% ipython --no-banner

In [1]: import numpy as np

In [2]: np.set_printoptions(precision=2, suppress=True, linewidth=200)

In [3]: def rd(a):
   ...:     return np.round(a, 2) + 0
   ...: 

In [4]: A = np.load("w.npy")

In [5]: print(A)
[[-7.49 -6.62 -0.04]
 [-4.84  1.18  8.67]
 [-7.89  5.04 -3.5 ]
 [-8.36  0.48 -5.46]
 [ 2.3   9.49 -2.14]
 [-4.57  8.04 -3.81]
 [ 7.99 -2.98  5.22]
 [ 4.2   8.49 -3.21]
 [ 7.76 -0.04 -6.31]
 [ 6.53  7.49  1.17]
 [ 4.31 -3.13  8.46]
 [-8.97  3.23  3.02]
 [ 6.73  7.4  -0.22]
 [ 8.55 -1.92  4.81]
 [-1.51  0.76  9.86]
 [ 7.43 -5.68  3.53]
 [ 7.53  6.45 -1.3 ]
 [ 1.41  1.74 -9.75]
 [-0.31 -8.74  4.84]
 [-2.54  7.52  6.09]
 [ 1.91  9.59  2.07]
 [ 4.34  8.96  0.96]
 [ 5.12  8.58 -0.43]
 [ 1.72  5.25  8.33]
 [ 4.4   7.92  4.23]
 [-8.36  2.02  5.1 ]
 [-4.25  0.57 -9.03]
 [ 6.81  0.75 -7.28]
 [-0.11  7.1   7.05]
 [-9.49  2.87  1.29]]

In [6]: z = A[:, 0] > np.median(A[:, 0])

In [7]: f = A[z].mean(axis=0) - A[~z].mean(axis=0)

In [8]: print(rd(f))
[10.1   2.06 -0.87]

In [9]: print(z.astype(int))
[0 0 0 0 1 0 1 1 1 1 1 0 1 1 0 1 1 0 0 0 1 1 1 0 1 0 0 1 0 0]

In [10]: P = A @ np.linalg.solve(A.T @ A, A.T)

In [11]: print(rd(np.linalg.eigvalsh(P)))
[0. 0. 0. 0. 0. 0. 0. 0. 0. 0. 0. 0. 0. 0. 0. 0. 0. 0. 0. 0. 0. 0. 0. 0. 0. 0. 0. 1. 1. 1.]

In [12]: print(rd(np.trace(P)))
3.0

In [13]: t = np.radians(120)

In [14]: r_ = np.eye(3)

In [15]: r_[0, 0] = r_[1, 1] = np.cos(t)

In [16]: r_[0, 1], r_[1, 0] = -np.sin(t), np.sin(t)

In [17]: print(rd(r_))
[[-0.5  -0.87  0.  ]
 [ 0.87 -0.5   0.  ]
 [ 0.    0.    1.  ]]

In [18]: Y = A @ r_.T

In [19]: print(rd(np.abs(Y - A).max(axis=0)))
[16.97 16.02  0.  ]

In [20]: print(rd(np.linalg.det(r_)), rd(np.trace(r_)))
1.0 0.0

In [21]: print(np.allclose(A @ A.T, Y @ Y.T))
True

In [22]: print(np.allclose(np.linalg.norm(A, axis=1), np.linalg.norm(Y, axis=1)))
True

In [23]: print(rd(np.linalg.svd(A, compute_uv=False)), rd(np.linalg.svd(Y, compute_uv=False)))
[34.44 30.51 29.71] [34.44 30.51 29.71]
